% ipython --no-banner

In [1]: import numpy as np

In [2]: from numpy import linalg as LA

In [3]: np.set_printoptions(precision=2, suppress=True, linewidth=200, sign=" ")

In [4]: rd = lambda a: np.round(a, 2) + 0

In [5]: data = np.loadtxt("dump.csv", delimiter=",")

In [6]: data
Out[6]: 
array([[ 3.,  4.,  7.,  7.,  2.,  3.,  6.],
       [ 9., -5.,  4.,  2.,  4.,  4.,  2.],
       [ 6.,  6.,  2.,  8.,  7.,  2.,  7.],
       [ 0.,  8.,  3., 10.,  1.,  7.,  1.],
       [ 6.,  6.,  7.,  3.,  3.,  5.,  5.],
       [ 1.,  0.,  0.,  8.,  0., -5.,  3.],
       [ 2.,  7.,  1.,  5.,  7.,  1.,  3.]])

In [7]: np.trace(data)
Out[7]: np.float64(11.0)

In [8]: rd(np.sort(np.abs(LA.eigvals(data))))
Out[8]: array([  2.39,   2.39,   7.31,   7.31,   8.11,   8.49,  27.28])

In [9]: assert data == data.T
Traceback (most recent call last):
  Cell In[9], line 1
    assert data == data.T
ValueError: The truth value of an array with more than one element is ambiguous. Use a.any() or a.all()


In [10]: rd(LA.det(data))
Out[10]: np.float64(-572730.0)

In [11]: (data - data.T) / 2
Out[11]: 
array([[ 0. , -2.5,  0.5,  3.5, -2. ,  1. ,  2. ],
       [ 2.5,  0. , -1. , -3. , -1. ,  2. , -2.5],
       [-0.5,  1. ,  0. ,  2.5,  0. ,  1. ,  3. ],
       [-3.5,  3. , -2.5,  0. , -1. , -0.5, -2. ],
       [ 2. ,  1. ,  0. ,  1. ,  0. ,  2.5, -1. ],
       [-1. , -2. , -1. ,  0.5, -2.5,  0. ,  1. ],
       [-2. ,  2.5, -3. ,  2. ,  1. , -1. ,  0. ]])

In [12]: rd(LA.matrix_power(data, 4))
Out[12]: 
array([[  87741.,   98426.,   83881.,  159642.,   79236.,   73114.,   87275.],
       [  60613.,   68134.,   60419.,  110059.,   52758.,   50143.,   61256.],
       [ 102636.,  119953.,  100371.,  187577.,   94394.,   89869.,  102454.],
       [  67351.,   73221.,   62258.,  122752.,   60305.,   57879.,   63660.],
       [  97524.,  103798.,   90592.,  170320.,   87092.,   79750.,   93634.],
       [  21073.,   34725.,   25334.,   48275.,   21665.,   23202.,   25515.],
       [  70262.,   82299.,   67933.,  126762.,   65636.,   62802.,   68999.]])

In [13]: W1 = np.array([[0, 2, 5],
    ...:     [9, 6, 5],
    ...:     [6, 5, 1],
    ...:     [5, 5, 2],
    ...:     [9, 2, 3],
    ...:     [6, 3, 1],
    ...:     [5, 4, 4]])

In [14]: coef = np.array([-5, 4, 5])

In [15]: H = np.maximum(data @ W1 + coef, 0)

In [16]: (H > 0).astype(int)
Out[16]: 
array([[ 1,  1,  1],
       [ 1,  1,  1],
       [ 1,  1,  1],
       [ 1,  1,  1],
       [ 1,  1,  1],
       [ 1,  1,  1],
       [ 1,  1,  1]])

In [17]: H
Out[17]: 
array([[ 174.,  141.,   94.],
       [  54.,   50.,   57.],
       [ 211.,  150.,  134.],
       [ 191.,  144.,   82.],
       [ 188.,  143.,  112.],
       [  20.,   43.,   33.],
       [ 173.,  109.,   95.]])

In [18]: (H > 0).mean(axis=0)
Out[18]: array([ 1.,  1.,  1.])

In [19]: basis = np.array([[3, 1, 3], [0, 0, 1], [1, 2, 3]])

In [20]: H @ basis
Out[20]: 
array([[  616.,   362.,   945.],
       [  219.,   168.,   383.],
       [  767.,   479.,  1185.],
       [  655.,   355.,   963.],
       [  676.,   412.,  1043.],
       [   93.,    86.,   202.],
       [  614.,   363.,   913.]])
